>>> import numpy as np
>>> np.set_printoptions(suppress=True, linewidth=100)
>>> data = np.load("dump.npy")
>>> data
array([[1, 4, 0, 0],
       [0, 0, 0, 0],
       [1, 4, 0, 0],
       [0, 0, 0, 0]])
>>> # column 1 is much longer than the rest
>>> left, sv, vt = np.linalg.svd(data)
>>> vecs = vt[:(sv > 1e-8).sum()]
>>> rng = np.random.default_rng(27087)
>>> x0 = data[2] + 4 * data[1] + rng.integers(2) * np.eye(4)[2]
>>> x0
array([1., 4., 1., 0.])
>>> round(float(np.linalg.norm(x0 - vecs.T @ vecs @ x0)), 1)
1.0
>>> np.round(np.diag(vecs.T @ vecs), 1)
array([0.1, 0.9, 0. , 0. ])
>>> np.round(vecs.T @ vecs, 1)
array([[0.1, 0.2, 0. , 0. ],
       [0.2, 0.9, 0. , 0. ],
       [0. , 0. , 0. , 0. ],
       [0. , 0. , 0. , 0. ]])
>>> x0 = np.array([2, 3, 2, 0])
>>> data @ np.eye(4)[0]
array([1., 0., 1., 0.])
>>> data * x0
array([[ 2, 12,  0,  0],
       [ 0,  0,  0,  0],
       [ 2, 12,  0,  0],
       [ 0,  0,  0,  0]])
>>> (data @ x0).argmax()
np.int64(0)
>>> np.linalg.matrix_rank(data, rtol=0.1)
np.int64(1)
>>> np.argsort(-np.linalg.norm(data, axis=0).round(6), kind="stable")[:3]
array([1, 0, 2])
>>> proj = np.triu(np.array([[-1, 1, 1, 3], [-3, 1, 1, -1], [3, -3, -2, 3], [-1, -1, -1, -3]]), 1) + np.eye(4)
>>> Y = proj @ data @ np.linalg.inv(proj)
>>> np.trace(Y), np.trace(data)
(np.float64(1.0), np.int64(1))
>>> round(float(np.linalg.det(Y)), 1)
0.0
>>> np.round(np.poly(Y), 1) + 0
array([ 1., -1.,  0.,  0.,  0.])
>>> proj @ data - data @ proj
array([[ 1.,  3., -5.,  1.],
       [ 1.,  4.,  0.,  0.],
       [ 0., -1., -5.,  1.],
       [ 0.,  0.,  0.,  0.]])
>>> Y = np.array([[1, 3, 1, 0, 2, 1, 0],
...     [3, 1, 1, 3, 0, 3, 0],
...     [3, 1, 2, 3, 2, 2, 0],
...     [2, 1, 3, 1, 1, 3, 0],
...     [0, 2, 1, 2, 3, 1, 2],
...     [0, 2, 2, 2, 2, 0, 0],
...     [2, 3, 1, 1, 0, 3, 1]])
>>> K = Y - Y.T
>>> K
array([[ 0,  0, -2, -2,  2,  1, -2],
       [ 0,  0,  0,  2, -2,  1, -3],
       [ 2,  0,  0,  0,  1,  0, -1],
       [ 2, -2,  0,  0, -1,  1, -1],
       [-2,  2, -1,  1,  0, -1,  2],
       [-1, -1,  0, -1,  1,  0, -3],
       [ 2,  3,  1,  1, -2,  3,  0]])
>>> Y = K / np.sqrt((K ** 2).mean(axis=1, keepdims=True))
>>> np.linalg.matrix_rank(K - K.mean(axis=1, keepdims=True))
np.int64(6)
>>> np.linalg.matrix_rank(Y) == np.linalg.matrix_rank(K)
np.True_
>>> np.round(np.linalg.norm(Y, axis=1), 1)
array([2.6, 2.6, 2.6, 2.6, 2.6, 2.6, 2.6])
>>> Y[4].round(1)
array([-1.4,  1.4, -0.7,  0.7,  0. , -0.7,  1.4])
>>> ang = np.radians(180)
>>> Rm = np.eye(7)
>>> Rm[6, 6] = Rm[1, 1] = np.cos(ang)
>>> Rm[6, 1], Rm[1, 6] = -np.sin(ang), np.sin(ang)
>>> Rm.round(1) + 0
array([[ 1.,  0.,  0.,  0.,  0.,  0.,  0.],
       [ 0., -1.,  0.,  0.,  0.,  0.,  0.],
       [ 0.,  0.,  1.,  0.,  0.,  0.,  0.],
       [ 0.,  0.,  0.,  1.,  0.,  0.,  0.],
       [ 0.,  0.,  0.,  0.,  1.,  0.,  0.],
       [ 0.,  0.,  0.,  0.,  0.,  1.,  0.],
       [ 0.,  0.,  0.,  0.,  0.,  0., -1.]])
>>> Y = K @ Rm.T
>>> np.allclose(K @ K.T, Y @ Y.T)
True
>>> np.round(np.linalg.svd(K, compute_uv=False), 1) + 0, np.round(np.linalg.svd(Y, compute_uv=False), 1) + 0
(array([6.1, 6.1, 3.7, 3.7, 1.6, 1.6, 0. ]), array([6.1, 6.1, 3.7, 3.7, 1.6, 1.6, 0. ]))
>>> np.allclose(np.linalg.norm(K, axis=1), np.linalg.norm(Y, axis=1))
True
>>> np.abs(Y - K).max(axis=0)
array([0., 6., 0., 0., 0., 0., 6.])
